% python3 -q
>>> import numpy as np
>>> np.set_printoptions(suppress=True, linewidth=140)
>>> def rd(a):
...     return np.round(a, 2) + 0
... 
>>> J = np.loadtxt("layer4.csv", delimiter=",")
>>> J
array([[ 0., -1.,  1.,  2.,  0.],
       [ 1.,  0.,  1.,  2., -5.],
       [-1., -1.,  0., -2.,  1.],
       [-2., -2.,  2.,  0., -1.],
       [ 0.,  5., -1.,  1.,  0.]])
>>> np.linalg.lstsq(J[:-1].T, J[-1])[2]
np.int32(4)
>>> rd(J @ np.linalg.pinv(J) @ J)
array([[ 0., -1.,  1.,  2.,  0.],
       [ 1.,  0.,  1.,  2., -5.],
       [-1., -1.,  0., -2.,  1.],
       [-2., -2.,  2.,  0., -1.],
       [ 0.,  5., -1.,  1.,  0.]])
>>> print(np.allclose(J[:-1].T @ np.linalg.lstsq(J[:-1].T, J[-1])[0], J[-1]))
True
>>> print(rd(np.trace(np.linalg.pinv(J) @ J)))
4.0
>>> np.einsum("ij,ji->", J, J)
np.float64(-84.0)
>>> print(rd(np.linalg.det(J[::-1])))
0.0
>>> rd(np.linalg.det(J.T))
np.float64(0.0)
>>> A = np.array([[0.1, 0.3, -0.5, -1.2, 1.3, 2.7, 0.2, -2.6],
...     [-1.3, -0.1, -1.0, -0.7, 1.1, -0.4, 0.2, 0.3],
...     [-0.7, -0.2, -1.1, 0.8, 1.1, -0.6, 0.6, -2.5],
...     [1.0, -0.7, 0.5, -0.4, 0.9, 0.6, -0.8, 0.7],
...     [-0.8, 0.3, -0.1, 0.1, -1.4, -1.1, -0.9, 1.3],
...     [-0.3, 0.3, 0.2, -0.3, -1.3, 1.5, 2.5, 0.2],
...     [-1.0, -2.3, 1.2, 0.5, 0.7, -2.1, 0.6, -0.4],
...     [-1.3, -0.2, -0.7, 0.4, 0.3, 1.0, 0.8, 0.4],
...     [-0.9, 0.3, -0.1, 0.9, 0.8, 0.8, -1.6, -0.2]])
>>> rng = np.random.default_rng(57)
>>> A[5] = A[0] + 0.3 * rng.normal(size=8)
>>> rd(A)
array([[ 0.1 ,  0.3 , -0.5 , -1.2 ,  1.3 ,  2.7 ,  0.2 , -2.6 ],
       [-1.3 , -0.1 , -1.  , -0.7 ,  1.1 , -0.4 ,  0.2 ,  0.3 ],
       [-0.7 , -0.2 , -1.1 ,  0.8 ,  1.1 , -0.6 ,  0.6 , -2.5 ],
       [ 1.  , -0.7 ,  0.5 , -0.4 ,  0.9 ,  0.6 , -0.8 ,  0.7 ],
       [-0.8 ,  0.3 , -0.1 ,  0.1 , -1.4 , -1.1 , -0.9 ,  1.3 ],
       [ 0.2 ,  0.44, -0.03, -0.8 ,  1.35,  2.81, -0.16, -2.72],
       [-1.  , -2.3 ,  1.2 ,  0.5 ,  0.7 , -2.1 ,  0.6 , -0.4 ],
       [-1.3 , -0.2 , -0.7 ,  0.4 ,  0.3 ,  1.  ,  0.8 ,  0.4 ],
       [-0.9 ,  0.3 , -0.1 ,  0.9 ,  0.8 ,  0.8 , -1.6 , -0.2 ]])
>>> Y = np.c_[A[:, :4] @ np.array([[0, 0, 2, 0], [1, -2, 2, 2], [-2, 2, -2, -2], [2, 2, 2, 1]]), np.array([3, 9, 5, 3, 5, 7, 8, 8, 8])]
>>> rd(Y)
array([[-1.1 , -4.  , -0.6 ,  0.4 ,  3.  ],
       [ 0.5 , -3.2 , -2.2 ,  1.1 ,  9.  ],
       [ 3.6 , -0.2 ,  2.  ,  2.6 ,  5.  ],
       [-2.5 ,  1.6 , -1.2 , -2.8 ,  3.  ],
       [ 0.7 , -0.6 , -0.6 ,  0.9 ,  5.  ],
       [-1.1 , -2.54, -0.26,  0.14,  7.  ],
       [-3.7 ,  8.  , -8.  , -6.5 ,  8.  ],
       [ 2.  , -0.2 , -0.8 ,  1.4 ,  8.  ],
       [ 2.3 ,  1.  ,  0.8 ,  1.7 ,  8.  ]])
>>> rd(np.linalg.norm(np.linalg.qr(A)[0].T @ Y, axis=0) ** 2 / ((Y ** 2).sum(axis=0) + 1e-12))
array([1.  , 1.  , 1.  , 1.  , 0.95])
>>> rd(np.linalg.norm(Y - A @ np.linalg.lstsq(A, Y)[0], axis=0))
array([0.  , 0.  , 0.  , 0.  , 4.58])
>>> rd(np.linalg.lstsq(A, Y[:, 0])[0])
array([ 0.,  1., -2.,  2.,  0.,  0.,  0.,  0.])
>>> proj = A @ np.linalg.solve(A.T @ A, A.T)
>>> print(np.allclose(proj @ proj, proj))
True
>>> np.linalg.matrix_rank(np.eye(9) - proj)
np.int64(1)
>>> rd(np.trace(proj))
np.float64(8.0)
